% ipython --no-banner

In [1]: import numpy as np

In [2]: np.set_printoptions(precision=2, suppress=True, linewidth=160, sign=" ")

In [3]: F = np.array([[0, 0, -3], [0, -1, 0], [0, 0, 1], [0, 0, 0], [0, 0, -1], [1, 0, 0]])

In [4]: # column 2 dominates

In [5]: proj = F @ np.linalg.solve(F.T @ F, F.T)

In [6]: print(np.trace(proj))
3.0

In [7]: print(proj)
[[ 0.82  0.   -0.27  0.    0.27  0.  ]
 [ 0.    1.    0.    0.    0.    0.  ]
 [-0.27  0.    0.09  0.   -0.09  0.  ]
 [ 0.    0.    0.    0.    0.    0.  ]
 [ 0.27  0.   -0.09  0.    0.09  0.  ]
 [ 0.    0.    0.    0.    0.    1.  ]]

In [8]: print(np.round(np.linalg.eigvalsh(proj), 2) + 0)
[ 0.  0.  0.  1.  1.  1.]

In [9]: print(np.linalg.matrix_rank(np.eye(6) - proj))
3

In [10]: r0 = np.array([0, 1, 3])

In [11]: print(np.convolve(F[3], r0))
[ 0  0  0  0  0]

In [12]: print(np.cross(F[3, :3], F[4, :3]))
[ 0  0  0]

In [13]: print(np.correlate(F[3], F[4], "full"))
[ 0  0  0  0  0]

In [14]: print(np.linalg.svd(F, compute_uv=False))
[ 3.32  1.    1.  ]

In [15]: print(np.linalg.pinv(F))
[[ 0.    0.    0.    0.    0.    1.  ]
 [ 0.   -1.    0.    0.    0.    0.  ]
 [-0.27  0.    0.09  0.   -0.09  0.  ]]

In [16]: U, sv, vt = np.linalg.svd(F, full_matrices=False)

In [17]: print((sv > 1e-8).sum())
3

In [18]: print(np.abs(U[:, 0]).round(6).argmax())
0

In [19]: print(sv)
[ 3.32  1.    1.  ]

In [20]: print(U.shape, sv.shape, vt.shape)
(6, 3) (3,) (3, 3)

In [21]: print(U.T @ F @ vt.T)
[[ 3.32  0.    0.  ]
 [ 0.    1.    0.  ]
 [ 0.    0.    1.  ]]

In [22]: print(round(float(np.linalg.norm(F[1], 1)), 2), round(np.linalg.norm(F[1], np.inf), 2))
1.0 1.0

In [23]: print(np.linalg.norm(F, axis=0))
[ 1.    1.    3.32]

In [24]: print(np.linalg.norm(F, axis=1).argmax())
0

In [25]: X = np.load("test8.npy")

In [26]: print(X)
[[-1.   -2.1   0.4   2.1   0.    0.85 -0.9 ]
 [-0.1  -0.6  -0.9   0.8   1.   -1.68  0.4 ]
 [ 0.9   0.4   0.4  -1.9  -1.1   0.74  0.2 ]
 [ 1.3  -0.5   0.7   1.    0.5   1.31 -0.7 ]
 [ 0.7  -0.9   2.1   0.4   0.6   4.18 -0.8 ]
 [ 2.   -0.1  -1.8  -0.6   1.1  -3.61  0.7 ]
 [ 0.3  -1.3   0.4   1.8  -0.4   0.83  1.2 ]
 [-1.6  -1.1   0.1   0.7   0.    0.2   0.1 ]
 [-0.2   0.2   0.4  -2.    0.7   0.77  0.8 ]
 [-1.4  -0.4  -0.4  -1.1  -1.   -0.83  1.5 ]
 [-0.2   0.1   1.3  -0.9  -0.1   2.68  1.2 ]
 [-1.6   1.2  -0.3   1.1   1.1  -0.53  0.  ]
 [-0.5   0.    0.7   0.3   1.2   1.37  0.4 ]
 [ 0.5  -1.8  -1.    0.    0.2  -2.    0.6 ]
 [-0.3   0.   -1.4   0.8  -1.   -2.84  0.6 ]
 [-0.3   0.8  -1.1  -2.5   0.2  -2.31  0.  ]
 [-1.2  -0.7  -0.5  -1.2  -1.4  -0.91 -0.1 ]
 [ 1.1  -0.4  -1.5  -1.2  -0.1  -3.04  0.4 ]
 [ 0.2  -0.1  -0.3  -0.3   0.1  -0.52  2.1 ]
 [-0.7   0.5  -0.5  -1.4  -1.   -1.    0.5 ]
 [-1.5   0.4  -0.4  -1.3  -0.6  -0.82  1.2 ]
 [ 1.2  -2.   -1.1   0.    0.9  -2.24 -0.6 ]
 [ 0.6  -0.3  -0.7  -0.8   0.6  -1.42 -0.9 ]
 [ 1.6   0.4   1.9   0.8   0.2   3.79  0.2 ]
 [-0.6   0.9  -0.5   2.1  -0.3  -0.99  0.9 ]
 [ 1.7   0.9   1.4   0.5   1.4   2.76  2.  ]
 [ 0.7  -0.1   0.7  -1.   -1.3   1.29  1.  ]
 [ 0.4   1.3   0.3   1.    0.4   0.63  1.4 ]]

In [27]: basis = X[[16, 25]].astype(float)

In [28]: for _ in range(4):
    ...:     idx = np.linalg.norm(X[:, None] - basis, axis=-1).argmin(axis=1)
    ...:     basis = np.array([X[idx == j].mean(axis=0) for j in range(2)])
    ...: 

In [29]: print(idx)
[ 1  0  0  1  1  0  1  0  0  0  1  0  1  0  0  0  0  0  0  0  0  0  0  1  0  1  1  1]

In [30]: print(np.bincount(idx))
[ 18  10]

In [31]: print(basis)
[[-0.17 -0.17 -0.64 -0.49 -0.03 -1.28  0.47]
 [ 0.5  -0.22  0.99  0.6   0.25  1.97  0.5 ]]

In [32]: A = np.loadtxt("case6.csv", delimiter=",")

In [33]: print(A)
[[ 21.   3.   1.   3.   3.   1.   1.   1.   0.]
 [  1.  33.   0.   1.   1.   0.   0.   3.   2.]
 [  2.   1.  11.   3.   2.   0.   3.   1.   0.]
 [  0.   3.   2.  12.   1.   3.   3.   1.   1.]
 [  0.   0.   0.   3.  23.   1.   3.   1.   0.]
 [  1.   3.   3.   3.   1.  23.   2.   3.   3.]
 [  0.   0.   3.   2.   1.   2.   2.   0.   2.]
 [  1.   3.   0.   0.   2.   1.   1.  33.   1.]
 [  3.   0.   3.   1.   1.   2.   1.   0.  11.]]

In [34]: rng = np.random.default_rng(318901)

In [35]: idx = rng.permutation(9)

In [36]: out = A[:, idx] * rng.choice([-1, 1], 9)

In [37]: print(out)
[[ -1.   3.  -3.  -1.   0.   1.  21.   3.  -1.]
 [ -0.  33.  -1.  -0.   2.   3.   1.   1.  -0.]
 [ -3.   1.  -2. -11.   0.   1.   2.   3.  -0.]
 [ -3.   3.  -1.  -2.   1.   1.   0.  12.  -3.]
 [ -3.   0. -23.  -0.   0.   1.   0.   3.  -1.]
 [ -2.   3.  -1.  -3.   3.   3.   1.   3. -23.]
 [ -2.   0.  -1.  -3.   2.   0.   0.   2.  -2.]
 [ -1.   3.  -2.  -0.   1.  33.   1.   0.  -1.]
 [ -1.   0.  -1.  -3.  11.   0.   3.   1.  -2.]]

In [38]: U, _, vt = np.linalg.svd(A.T @ out)

In [39]: print(np.round(U @ vt, 2) + 0)
[[ 0.  0.  0.  0.  0.  0.  1.  0.  0.]
 [ 0.  1.  0.  0.  0.  0.  0.  0.  0.]
 [ 0.  0.  0. -1.  0.  0.  0.  0.  0.]
 [ 0.  0.  0.  0.  0.  0.  0.  1.  0.]
 [ 0.  0. -1.  0.  0.  0.  0.  0.  0.]
 [ 0.  0.  0.  0.  0.  0.  0.  0. -1.]
 [-1.  0.  0.  0.  0.  0.  0.  0.  0.]
 [ 0.  0.  0.  0.  0.  1.  0.  0.  0.]
 [ 0.  0.  0.  0.  1.  0.  0.  0.  0.]]

In [40]: print(idx)
[ 6  1  4  2  8  7  0  3  5]

In [41]: E = np.load("arr.npy")

In [42]: print(E)
[[-0.3  -0.5   0.4   0.5   0.1  -1.6 ]
 [ 1.2   0.6   0.9  -1.5   0.4  -0.7 ]
 [-0.2  -0.52  0.62  0.47  0.22 -1.5 ]]

In [43]: def softmax(z):
    ...:     e = np.exp(z - z.max(axis=-1, keepdims=True))
    ...:     return e / e.sum(axis=-1, keepdims=True)
    ...: 

In [44]: print(softmax(E[0] + 3))
[ 0.13  0.1   0.26  0.28  0.19  0.03]

In [45]: print(softmax(E).sum(axis=1))
[ 1.  1.  1.]

In [46]: S = E @ E.T / np.sqrt(6)

In [47]: print(softmax(S).round(6).argmax(axis=1))
[ 0  1  0]

In [48]: print(softmax(S))
[[ 0.45  0.12  0.43]
 [ 0.09  0.81  0.1 ]
 [ 0.43  0.14  0.43]]

In [49]: print(round(np.linalg.norm(E, 2) / np.linalg.norm(E), 2))
0.74

In [50]: print([round(float(x), 2) for x in np.linalg.svd(E, compute_uv=False)[:3]])
[2.57, 2.32, 0.18]

In [51]: print(np.linalg.matrix_rank(E, rtol=0.1))
2

In [52]: r0, g = E[2], E[1]

In [53]: print(round(float(r0 @ r0), 2))
3.21

In [54]: print(round(r0 @ g, 2))
0.44

In [55]: pr = (r0 @ g) / (r0 @ r0) * r0

In [56]: print(pr)
[-0.03 -0.07  0.08  0.06  0.03 -0.2 ]

In [57]: print(g - pr)
[ 1.23  0.67  0.82 -1.56  0.37 -0.5 ]

In [58]: print(round((g - pr) @ r0, 2))
0.0

In [59]: print(round(np.linalg.norm(r0 + g) ** 2 + np.linalg.norm(r0 - g) ** 2, 2))
17.45

In [60]: W0 = np.array([[2.0, -1.0, 0.0, 0.0, 0.0, 0.0, 0.0, 0.0],
    ...:     [-1.0, 0.0, 0.0, 0.0, 0.0, 0.0, 0.0, 0.0],
    ...:     [0.0, 0.0, -1.0, -1.0, 1.0, 0.0, 2.0, -1.0],
    ...:     [0.0, 0.0, 1.0, -1.0, 0.0, 2.0, 0.0, -2.0],
    ...:     [0.0, 0.0, 0.0, 1.0, 1.0, 0.0, 1.0, 1.0],
    ...:     [0.0, 0.0, 0.0, 1.0, 2.0, 1.0, -2.0, -2.0],
    ...:     [0.0, 0.0, 1.0, 1.0, -2.0, -1.0, -2.0, -2.0],
    ...:     [0.0, 0.0, 2.0, -1.0, 0.0, -1.0, -2.0, 2.0]])

In [61]: # 2 groups of indices that never mix

In [62]: idx = rng.permutation(8)

In [63]: out = W0[:, idx] * rng.choice([-1, 1], 8)

In [64]: print(out)
[[-0.  2.  0. -0.  1.  0.  0.  0.]
 [-0. -1.  0. -0. -0.  0.  0.  0.]
 [ 1.  0. -1. -2. -0.  0. -1.  1.]
 [-1.  0. -2. -0. -0.  2. -1.  0.]
 [-0.  0.  1. -1. -0.  0.  1.  1.]
 [-0.  0. -2.  2. -0.  1.  1.  2.]
 [-1.  0. -2.  2. -0. -1.  1. -2.]
 [-2.  0.  2.  2. -0. -1. -1.  0.]]

In [65]: U, _, vt = np.linalg.svd(W0.T @ out)

In [66]: print(np.round(np.linalg.lstsq(W0, out)[0], 2) + 0)
[[ 0.  1.  0.  0.  0.  0.  0.  0.]
 [ 0.  0.  0.  0. -1.  0.  0.  0.]
 [-1.  0.  0.  0.  0.  0.  0.  0.]
 [ 0.  0.  0.  0.  0.  0.  1.  0.]
 [ 0.  0.  0.  0.  0.  0.  0.  1.]
 [ 0.  0.  0.  0.  0.  1.  0.  0.]
 [ 0.  0.  0. -1.  0.  0.  0.  0.]
 [ 0.  0.  1.  0.  0.  0.  0.  0.]]

In [67]: out = np.linalg.inv(W0)

In [68]: print(np.allclose(out, W0.T))
False

In [69]: print(np.round(np.linalg.cond(W0), 2))
11.83

In [70]: print(round(float(np.linalg.slogdet(W0)[0]), 2))
1.0

In [71]: print(round(np.linalg.det(W0) * np.linalg.det(out), 2))
1.0

In [72]: print(np.round(np.linalg.inv(out), 2) + 0)
[[ 2. -1.  0.  0.  0.  0.  0.  0.]
 [-1.  0.  0.  0.  0.  0.  0.  0.]
 [ 0.  0. -1. -1.  1.  0.  2. -1.]
 [ 0.  0.  1. -1.  0.  2.  0. -2.]
 [ 0.  0.  0.  1.  1.  0.  1.  1.]
 [ 0.  0.  0.  1.  2.  1. -2. -2.]
 [ 0.  0.  1.  1. -2. -1. -2. -2.]
 [ 0.  0.  2. -1.  0. -1. -2.  2.]]

In [73]: print(np.linalg.det(W0) * out)
[[   0. -258.    0.    0.    0.    0.    0.    0.]
 [-258. -516.   -0.   -0.   -0.   -0.   -0.   -0.]
 [   0.    0.   40.   84.  152.  -26.   70.   72.]
 [   0.    0.  -52.   -6.  112.    8.   38.  -42.]
 [   0.    0.   68.  -12.   52.   59.  -10.   45.]
 [   0.    0. -116.   66.  -28.   -2.  -74.  -54.]
 [   0.    0.   54.   36.  102.  -48.   30.   -6.]
 [  -0.   -0.  -70.  -18.   -8.  -19.  -58.    3.]]

In [74]: r0 = np.array([2, 0, 0])

In [75]: print(np.polyval(r0, W0[5]))
[ 0.  0.  0.  2.  8.  2.  8.  8.]

In [76]: print(np.convolve(W0[5], r0))
[ 0.  0.  0.  2.  4.  2. -4. -4.  0.  0.]

In [77]: arr = np.array([[9.0, -3.0, -6.0], [6.0, 0.0, -6.0], [6.0, -3.0, -3.0]])

In [78]: # rows and columns are dependent

In [79]: print(round(float(np.linalg.norm(arr, 2) / np.linalg.norm(arr)), 2))
0.98

In [80]: print(np.argsort(-np.linalg.norm(arr, axis=0).round(6), kind="stable")[:3])
[ 0  2  1]

In [81]: print(np.linalg.matrix_rank(arr, rtol=0.1))
2

In [82]: print(np.abs(np.diag(np.linalg.qr(arr)[1])) > 1e-9)
[ True  True False]

In [83]: print(np.round(arr @ np.linalg.pinv(arr) @ arr, 2) + 0)
[[ 9. -3. -6.]
 [ 6.  0. -6.]
 [ 6. -3. -3.]]

In [84]: x = np.array([4, 7, 9])

In [85]: h = np.maximum(arr @ x, 0)

In [86]: print(arr * (h > 1e-9)[:, None])
[[ 0. -0. -0.]
 [ 0.  0. -0.]
 [ 0. -0. -0.]]

In [87]: print(np.maximum(arr @ x, 0) - np.maximum(-arr @ x, 0))
[-39. -30. -24.]

In [88]: print(h)
[ 0.  0.  0.]

In [89]: print(arr.T @ h)
[ 0.  0.  0.]

In [90]: print(np.maximum(arr @ (3 * x), 0))
[ 0.  0.  0.]

In [91]: mat = np.loadtxt("block2.csv", delimiter=",")

In [92]: print(mat)
[[ 2.  0.  3.  2.  2.  0.  0.  0.  0.]
 [ 3.  2.  2.  3.  1.  0.  0.  0.  0.]
 [ 1.  1.  2.  2.  1.  0.  0.  0.  0.]
 [ 2.  0.  2.  1.  3.  0.  0.  0.  0.]
 [ 0.  1.  0.  2.  0.  0.  0.  0.  0.]
 [ 0.  0.  0.  0.  0.  0.  0.  0.  2.]
 [ 0.  0.  0.  0.  0.  3.  1.  3.  0.]
 [ 0.  0.  0.  0.  0.  1.  2.  3.  3.]
 [ 0.  0.  0.  0.  0.  3.  3.  0.  2.]]

In [93]: # 2 groups of indices that never mix

In [94]: x = np.array([2, -2, 1, 1, 1, 1, 0, 3, 1])

In [95]: h = np.maximum(mat @ x, 0)

In [96]: print(mat.T @ h)
[ 71.  21.  79.  66.  65.  64.  53.  75.  53.]

In [97]: print(np.maximum(mat @ x, 0) - np.maximum(-mat @ x, 0))
[ 11.   8.   5.  10.   0.   2.  12.  13.   5.]

In [98]: print(np.flatnonzero(h > 1e-9))
[ 0  1  2  3  5  6  7  8]

In [99]: print(h)
[ 11.   8.   5.  10.   0.   2.  12.  13.   5.]

In [100]: idx = rng.permutation(9)

In [101]: print(idx)
[ 2  1  3  8  7  4  6  5  0]

In [102]: out = mat[idx][:, idx]

In [103]: print(np.trace(out))
13.0

In [104]: print(out)
[[ 2.  1.  2.  0.  0.  1.  0.  0.  1.]
 [ 2.  2.  3.  0.  0.  1.  0.  0.  3.]
 [ 2.  0.  1.  0.  0.  3.  0.  0.  2.]
 [ 0.  0.  0.  2.  0.  0.  3.  3.  0.]
 [ 0.  0.  0.  3.  3.  0.  2.  1.  0.]
 [ 0.  1.  2.  0.  0.  0.  0.  0.  0.]
 [ 0.  0.  0.  0.  3.  0.  1.  3.  0.]
 [ 0.  0.  0.  2.  0.  0.  0.  0.  0.]
 [ 3.  0.  2.  0.  0.  2.  0.  0.  2.]]

In [105]: print(np.sort(np.abs(np.linalg.eigvals(out))))
[ 0.86  1.18  1.18  1.76  1.79  2.19  2.19  6.32  7.17]
